$ ipython --no-banner

In [1]: import numpy as np

In [2]: import numpy.linalg as la

In [3]: np.set_printoptions(precision=1, suppress=True, linewidth=160)

In [4]: def tidy(a):
   ...:     return np.round(a, 1) + 0
   ...: 

In [5]: arr = np.load("m.npy")

In [6]: arr
Out[6]: 
array([[-3.5,  0.3,  2. , -5.3, -5.4, -3.8],
       [-3.1, -6.1, -3.6, -0.1,  1.2, -2.4],
       [-1.1, -3.4, -3.1, -0.3,  3.4, -1. ],
       [-0.5, -4.1, -5. , -0.3,  1.6, -2.9],
       [-1.9,  1.2,  1.3, -2.1, -3.3, -5. ],
       [ 0.2, -2. ,  0.3,  2.5, -2.5, -0.7],
       [-3.1,  1.9,  4.2, -3.6, -5.8, -5.2],
       [-1.1, -2. ,  0.7,  1.9, -2.4,  0.9],
       [-1.6, -1.5,  0.1,  3.4,  0. ,  0.1],
       [-0.6, -1. ,  1.1,  3.5, -2.7,  0.6],
       [ 0. , -4.4, -3.2, -0.5,  3.4, -1.9],
       [-0.8,  0.5,  3. , -4.7, -4.3, -3.9],
       [-0.2, -6.5, -1.1,  0.8,  4.1, -2.2],
       [-1.5, -4.1, -2.1,  0.7,  1.9, -1.7],
       [-3.2,  1.9,  4.8, -4.5, -4.4, -5.2],
       [-2.2, -3.1, -1.9,  2. ,  5.6, -1.6],
       [-2.5, -4.6, -2.2,  1. ,  2.6, -1.8],
       [-1.6,  2.7,  2. , -3.4, -2.4, -4.6],
       [ 0.2, -2.3,  0.4,  3.1, -1.9, -0.3],
       [-3.1, -4.3, -4. ,  1.4,  3.4, -1.7],
       [-0.7, -3.3,  1.1,  3.6, -2.9,  0.3],
       [-1.6, -5.6, -3. ,  1.4,  2. , -2.1],
       [-0.8, -5.6, -3.2, -1.4,  2.5, -1.1],
       [-2.9, -5.7, -2.1, -0.5,  3.3, -2. ],
       [-2.9, -2.4,  0.7,  4. , -1.8, -0.7],
       [ 1.3,  1.7,  2. , -4.8, -6.3, -4.1],
       [-1.5, -4.6, -3.1,  0.7,  1.8, -2.4],
       [-0.4, -4.3, -1.7,  0. ,  3.3, -1.5],
       [-2. , -3. , -0.8,  3.5,  1.5,  0. ],
       [-0.6, -1.3,  0.9,  2.5, -0.6, -1.5],
       [-2.8, -3.9,  1.4,  2. ,  0.3,  0.5],
       [-0.7, -5.1, -3.5, -1.3,  2.3, -1.5],
       [-1.5, -5.8, -3.8, -0.4,  2.6, -1.8],
       [-2.2,  1. ,  1.1, -5.8, -6.2, -4.4]])

In [7]: M2 = np.array([[2, 8], [0, 4], [0, 2], [4, 9], [8, 8], [6, 4]])

In [8]: la.matrix_rank(np.vstack([arr, M2.T]))
Out[8]: np.int64(6)

In [9]: tidy(np.einsum("ij->j", arr))
Out[9]: array([-50.5, -88.8, -20.3,  -1. ,  -6.1, -66.6])
